% python3 -q
>>> import numpy as np
>>> np.set_printoptions(precision=2, suppress=True, linewidth=120)
>>> m1 = np.load("block10.npy")
>>> m1
array([[0, 0, 0],
       [0, 0, 1],
       [0, 1, 0]])
>>> print(np.argsort(-np.linalg.norm(m1, axis=0).round(6), kind="stable")[:3])
[1 2 0]
>>> np.linalg.cond(m1) > 100
np.True_
>>> arr = np.loadtxt("x.csv", delimiter=",")
>>> arr
array([[24.,  8., -8., -8.,  8., -8.],
       [21.,  7., -7., -7.,  7., -7.],
       [15.,  5., -5., -5.,  5., -5.],
       [27.,  9., -9., -9.,  9., -9.],
       [27.,  9., -9., -9.,  9., -9.]])
>>> r = np.linalg.matrix_rank(arr)
>>> print(r)
1
>>> N = np.linalg.svd(arr)[2][r:].T
>>> [int(np.linalg.matrix_rank(arr[:i])) for i in range(1, len(arr) + 1)]
[1, 1, 1, 1, 1]
>>> np.linalg.matrix_rank(arr.T @ arr), np.linalg.matrix_rank(arr @ arr.T)
(np.int64(1), np.int64(1))
>>> print(N @ N.T)
[[ 0.36 -0.21  0.21  0.21 -0.21  0.21]
 [-0.21  0.93  0.07  0.07 -0.07  0.07]
 [ 0.21  0.07  0.93 -0.07  0.07 -0.07]
 [ 0.21  0.07 -0.07  0.93  0.07 -0.07]
 [-0.21 -0.07  0.07  0.07  0.93  0.07]
 [ 0.21  0.07 -0.07 -0.07  0.07  0.93]]
>>> [int(np.linalg.matrix_rank(np.delete(arr, i, axis=0))) for i in range(5)]
[1, 1, 1, 1, 1]
>>> W = np.array([[6, 9], [-4, 1], [-5, 0], [1, -2], [-3, 9], [6, 4]])
>>> beta = np.array([-1, 0])
>>> act = np.maximum(arr @ W + beta, 0)
>>> (act > 0).astype(int)
array([[1, 1],
       [1, 1],
       [1, 1],
       [1, 1],
       [1, 1]])
>>> np.linalg.matrix_rank(act)
np.int64(2)
>>> print(act)
[[ 71. 280.]
 [ 62. 245.]
 [ 44. 175.]
 [ 80. 315.]
 [ 80. 315.]]
>>> (act > 0).mean(axis=0)
array([1., 1.])
>>> cent = np.array([[2, 2], [0, 1]])
>>> W @ cent
array([[ 12,  21],
       [ -8,  -7],
       [-10, -10],
       [  2,   0],
       [ -6,   3],
       [ 12,  16]])
>>> act @ cent
array([[142., 422.],
       [124., 369.],
       [ 88., 263.],
       [160., 475.],
       [160., 475.]])
>>> out = arr[0, 0] * arr[1:] - np.outer(arr[1:, 0], arr[0])
>>> out
array([[0., 0., 0., 0., 0., 0.],
       [0., 0., 0., 0., 0., 0.],
       [0., 0., 0., 0., 0., 0.],
       [0., 0., 0., 0., 0., 0.]])
>>> print(np.flatnonzero(~out.round(6).any(axis=1)))
[0 1 2 3]
